In [1]: import numpy as np

In [2]: np.set_printoptions(suppress=True, linewidth=100)

In [3]: data = np.load("layer7.npy")

In [4]: data
Out[4]: 
array([[ 0,  0,  0],
       [ 0,  0,  0],
       [ 1,  3, -3],
       [-1,  2,  1],
       [ 1,  0,  1],
       [ 0,  0,  0],
       [ 1,  0,  1],
       [ 0,  0,  0],
       [ 0,  0,  0],
       [ 1,  0,  1],
       [ 0,  0,  0],
       [ 0,  0,  0],
       [ 0,  0,  0],
       [ 1,  3, -3],
       [ 0,  0,  0],
       [ 1,  3, -3],
       [ 1,  3, -3],
       [ 0,  0,  0]])

In [5]: # row 1 repeats row 0

In [6]: P = data @ np.linalg.solve(data.T @ data, data.T)

In [7]: np.allclose(P @ P, P)
Out[7]: True

In [8]: np.trace(P)
Out[8]: np.float64(3.0)

In [9]: np.round(P @ data[:, 2], 2)
Out[9]: array([ 0.,  0., -3.,  1.,  1.,  0.,  1.,  0.,  0.,  1.,  0.,  0.,  0., -3.,  0., -3., -3.,  0.])

In [10]: E = np.loadtxt("block9.csv", delimiter=",")

In [11]: E
Out[11]: 
array([[ -0.6,  -0.1,  -0.4,   0. ],
       [  1.4,   0.3,   0.2,  -0.1],
       [ -1.7,  -0.6,  -0.8,   0. ],
       [ -0.1,   0.1,  -0.7,  -1.4],
       [ -1.6,  -0.4,   0.5,  -2.3],
       [ -0.2,  -0.7,  -1.2,  -0.2],
       [  0.2,   0.8,  -0.3,  -1.1],
       [ -0.4,   0.4,   1. ,   0.6],
       [  0.6,  -1.4,  -0.2,  -1.1],
       [  0.2,  -1.1,   0.6,  -0.2],
       [  0.4,   1.7,  -3.3,  -0.8],
       [ -0.2,  -0.7,  -0.7,   0.8],
       [  2. ,  32. , -24. ,  -8. ],
       [  0.5,  -0.7,   0.8,   2.7],
       [  0.5,  -0.2,  -0.7,   2.7],
       [ -0.9,   0.6,  -0.6,  -1.3],
       [  1. ,   0.8,   0.6,  -2.9],
       [ -0.4,  -0.4,   1. ,  -0.9],
       [  1.1,  -0.3,   0.4,   0.4],
       [  1.3,   0.6,   1.5,  -0.9],
       [  0.7,   0.4,   0.8,   1.4],
       [  1.2,   1. ,  -0.6,   3. ],
       [ -0.2,   0. ,   0.4,   0.9],
       [ -0.1,   1.7,  -0.1,  -0.8]])

In [12]: # row 12 is much longer than the rest

In [13]: W2 = E[[2, 5]].astype(float)

In [14]: for _ in range(7):
    ...:     lab = np.linalg.norm(E[:, None] - W2, axis=-1).argmin(axis=1)
    ...:     W2 = np.array([E[lab == j].mean(axis=0) for j in range(2)])
    ...: 

In [15]: lab
Out[15]: array([0, 0, 0, 0, 0, 0, 0, 0, 0, 0, 0, 0, 1, 0, 0, 0, 0, 0, 0, 0, 0, 0, 0, 0])

In [16]: np.round(W2[1] - W2[0], 2)
Out[16]: array([  1.88,  31.92, -23.92,  -7.93])

In [17]: np.abs(W2[1] - W2[0]).argmax()
Out[17]: np.int64(1)

In [18]: np.bincount(lab)
Out[18]: array([23,  1])

In [19]: Xc = (E - E.mean(axis=0)) / E.std(axis=0)

In [20]: np.argwhere(np.abs(Xc) > 2)
Out[20]: 
array([[ 2,  0],
       [ 4,  0],
       [12,  0],
       [12,  1],
       [12,  2],
       [12,  3]])

In [21]: np.round(Xc.std(axis=0), 2)
Out[21]: array([1., 1., 1., 1.])

In [22]: c = np.linalg.lstsq(np.delete(Xc, 3, axis=1), Xc[:, 3])[0]

In [23]: np.abs(c).argmax()
Out[23]: np.int64(1)

In [24]: M = np.loadtxt("x.csv", delimiter=",")

In [25]: M
Out[25]: 
array([[ 70.3 , -41.81, -18.18, -71.58, -10.31],
       [ 68.33, -37.49, -21.89, -70.1 ,  -9.82],
       [ 70.11, -39.46, -19.61, -70.84,  -9.34],
       [ 70.41, -39.45, -20.45, -69.38,  -9.56],
       [ 71.19, -39.28, -19.44, -69.64, -10.27],
       [ 69.53, -39.11, -19.57, -71.24,  -8.9 ],
       [ 70.03, -39.62, -20.37, -68.8 , -10.74],
       [ 70.66, -38.64, -19.97, -69.71, -12.07],
       [ 70.69, -41.01, -21.58, -70.02,  -9.59],
       [ 70.96, -40.35, -18.98, -71.82, -10.65],
       [ 69.67, -39.56, -21.73, -70.15, -10.38],
       [ 70.18, -39.91, -19.06, -70.24,  -9.39],
       [ 70.42, -39.26, -21.28, -68.67, -10.6 ],
       [ 70.61, -38.8 , -21.66, -67.9 ,  -9.71]])

In [26]: out = np.c_[M[:, :2] @ np.array([[5, 0], [2, 5]]), np.array([-2, -2, -2, -2, 1, -2, 0, 1, 0, 2, 0, -2, 0, 1])]

In [27]: out.round(2)
Out[27]: 
array([[ 267.88, -209.05,   -2.  ],
       [ 266.67, -187.45,   -2.  ],
       [ 271.63, -197.3 ,   -2.  ],
       [ 273.15, -197.25,   -2.  ],
       [ 277.39, -196.4 ,    1.  ],
       [ 269.43, -195.55,   -2.  ],
       [ 270.91, -198.1 ,    0.  ],
       [ 276.02, -193.2 ,    1.  ],
       [ 271.43, -205.05,    0.  ],
       [ 274.1 , -201.75,    2.  ],
       [ 269.23, -197.8 ,    0.  ],
       [ 271.08, -199.55,   -2.  ],
       [ 273.58, -196.3 ,    0.  ],
       [ 275.45, -194.  ,    1.  ]])

In [28]: np.round(np.linalg.norm(np.linalg.qr(M)[0].T @ out, axis=0) ** 2 / ((out ** 2).sum(axis=0) + 1e-12), 2)
Out[28]: array([1.  , 1.  , 0.55])

In [29]: np.round(np.linalg.norm(out - M @ np.linalg.lstsq(M, out)[0], axis=0), 2) + 0
Out[29]: array([0.  , 0.  , 3.74])

In [30]: Xc = M - M.mean(axis=0)

In [31]: V = np.linalg.svd(Xc)[2][:1]

In [32]: out = Xc - Xc @ V.T @ V

In [33]: round(np.linalg.norm(out) / np.linalg.norm(Xc), 2)
Out[33]: np.float64(0.68)

In [34]: np.linalg.norm(out, axis=1).round(6).argmax()
Out[34]: np.int64(1)

In [35]: np.round((Xc @ V.T).std(axis=0), 2)
Out[35]: array([1.57])

In [36]: out = M / np.sqrt((M ** 2).mean(axis=1, keepdims=True))

In [37]: np.round(np.linalg.norm(out, axis=1), 2)
Out[37]: array([2.24, 2.24, 2.24, 2.24, 2.24, 2.24, 2.24, 2.24, 2.24, 2.24, 2.24, 2.24, 2.24, 2.24])

In [38]: np.linalg.matrix_rank(out) == np.linalg.matrix_rank(M)
Out[38]: np.True_

In [39]: out[7].round(2)
Out[39]: array([ 1.45, -0.79, -0.41, -1.43, -0.25])

In [40]: np.linalg.matrix_rank(M - M.mean(axis=1, keepdims=True))
Out[40]: np.int64(4)

In [41]: J = -1 * np.eye(3) + np.ones((3, 3))

In [42]: J
Out[42]: 
array([[0., 1., 1.],
       [1., 0., 1.],
       [1., 1., 0.]])

In [43]: out = np.linalg.inv(J)

In [44]: np.round(np.linalg.cond(J), 2)
Out[44]: np.float64(2.0)

In [45]: np.round(np.linalg.det(J) * out, 2)
Out[45]: 
array([[-1.,  1.,  1.],
       [ 1., -1.,  1.],
       [ 1.,  1., -1.]])

In [46]: np.all(np.linalg.eigvalsh(J) > 0)
Out[46]: np.False_

In [47]: round(float(np.linalg.eigvalsh(J).min()), 2)
Out[47]: -1.0

In [48]: [round(float(np.linalg.det(J[:i, :i])), 2) + 0 for i in range(1, 4)]
Out[48]: [0.0, -1.0, 2.0]

In [49]: round(np.linalg.det(J), 2)
Out[49]: np.float64(2.0)

In [50]: J @ J
Out[50]: 
array([[2., 1., 1.],
       [1., 2., 1.],
       [1., 1., 2.]])

In [51]: np.argwhere(np.triu(J))
Out[51]: 
array([[0, 1],
       [0, 2],
       [1, 2]])

In [52]: low = np.diag(J.sum(axis=1)) - J

In [53]: (np.linalg.eigvalsh(low) < 1e-8).sum()
Out[53]: np.int64(1)

In [54]: np.round(np.linalg.eigvalsh(low), 2) + 0
Out[54]: array([0., 3., 3.])

In [55]: low
Out[55]: 
array([[ 2., -1., -1.],
       [-1.,  2., -1.],
       [-1., -1.,  2.]])

In [56]: round(np.linalg.det(low[1:, 1:]))
Out[56]: 3

In [57]: blk = np.stack([J, -3 * J, J[::-1]])

In [58]: blk.sum(axis=0)
Out[58]: 
array([[ 1., -1., -2.],
       [-1.,  0., -1.],
       [-2., -1.,  1.]])

In [59]: np.round(np.linalg.det(blk), 2)
Out[59]: array([  2., -54.,  -2.])

In [60]: blk.shape
Out[60]: (3, 3, 3)

In [61]: np.round(np.linalg.norm(blk, axis=(1, 2)), 2)
Out[61]: array([2.45, 7.35, 2.45])

In [62]: (blk @ J.T).shape
Out[62]: (3, 3, 3)

In [63]: np.linalg.matrix_rank(blk)
Out[63]: array([3, 3, 3])

In [64]: feats = np.array([[3, 0, 0], [0, 2, 0], [0, 0, 4]])

In [65]: feats
Out[65]: 
array([[3, 0, 0],
       [0, 2, 0],
       [0, 0, 4]])

In [66]: # triangular: eigenvalues sit on the diagonal

In [67]: blk = np.stack([feats, -2 * feats, feats[::-1]])

In [68]: (blk @ feats.T).shape
Out[68]: (3, 3, 3)

In [69]: np.round(np.linalg.det(blk), 2)
Out[69]: array([  24., -192.,  -24.])

In [70]: blk.sum(axis=0)
Out[70]: 
array([[-3,  0,  4],
       [ 0,  0,  0],
       [ 3,  0, -4]])

In [71]: blk.shape
Out[71]: (3, 3, 3)
